% python3 -q
>>> import numpy as np
>>> import numpy.linalg as la
>>> np.set_printoptions(precision=4, suppress=True, linewidth=100, legacy="1.25")
>>> W0 = np.loadtxt("w.csv", delimiter=",")
>>> print(W0)
[[ 0.  1.  3. -3.  3. -1. -2.]
 [ 0.  0.  2.  0.  0. -3.  3.]
 [ 0.  0.  0. -3.  3. -1.  0.]
 [ 0.  0.  0.  0.  3.  1. -1.]
 [ 0.  0.  0.  0.  0.  0. -3.]
 [ 0.  0.  0.  0.  0.  0. -3.]
 [ 0.  0.  0.  0.  0.  0.  0.]]
>>> print([round(float(x), 4) for x in la.svd(W0, compute_uv=False)[:3]])
[7.2308, 5.8522, 3.2878]
>>> print(np.argsort(-la.norm(W0, axis=0).round(6), kind="stable")[:3])
[6 4 3]
>>> print(la.matrix_rank(W0, rtol=0.1))
5
>>> m1 = np.load("test1.npy")
>>> print(m1)
[[ 1 -1  1 -1  1 -1  1 -1]
 [ 1 -1  1 -1 -1  1 -1  1]
 [ 1  1  1  1  1  1  1  1]
 [ 1 -1 -1  1 -1  1  1 -1]
 [ 1  1 -1 -1  1  1 -1 -1]
 [ 1  1  1  1 -1 -1 -1 -1]
 [ 1 -1 -1  1  1 -1 -1  1]
 [ 1  1 -1 -1 -1 -1  1  1]]
>>> t = np.radians(135)
>>> R = np.eye(8)
>>> R[5, 5] = R[1, 1] = np.cos(t)
>>> R[5, 1], R[1, 5] = -np.sin(t), np.sin(t)
>>> print(R)
[[ 1.      0.      0.      0.      0.      0.      0.      0.    ]
 [ 0.     -0.7071  0.      0.      0.      0.7071  0.      0.    ]
 [ 0.      0.      1.      0.      0.      0.      0.      0.    ]
 [ 0.      0.      0.      1.      0.      0.      0.      0.    ]
 [ 0.      0.      0.      0.      1.      0.      0.      0.    ]
 [ 0.     -0.7071  0.      0.      0.     -0.7071  0.      0.    ]
 [ 0.      0.      0.      0.      0.      0.      1.      0.    ]
 [ 0.      0.      0.      0.      0.      0.      0.      1.    ]]
>>> other = m1 @ R.T
>>> print(other.round(4) + 0)
[[ 1.      0.      1.     -1.      1.      1.4142  1.     -1.    ]
 [ 1.      1.4142  1.     -1.     -1.      0.     -1.      1.    ]
 [ 1.      0.      1.      1.      1.     -1.4142  1.      1.    ]
 [ 1.      1.4142 -1.      1.     -1.      0.      1.     -1.    ]
 [ 1.      0.     -1.     -1.      1.     -1.4142 -1.     -1.    ]
 [ 1.     -1.4142  1.      1.     -1.      0.     -1.     -1.    ]
 [ 1.      0.     -1.      1.      1.      1.4142 -1.      1.    ]
 [ 1.     -1.4142 -1.     -1.     -1.      0.      1.      1.    ]]
>>> print(la.svd(m1, compute_uv=False), la.svd(other, compute_uv=False))
[2.8284 2.8284 2.8284 2.8284 2.8284 2.8284 2.8284 2.8284] [2.8284 2.8284 2.8284 2.8284 2.8284 2.8284 2.8284 2.8284]
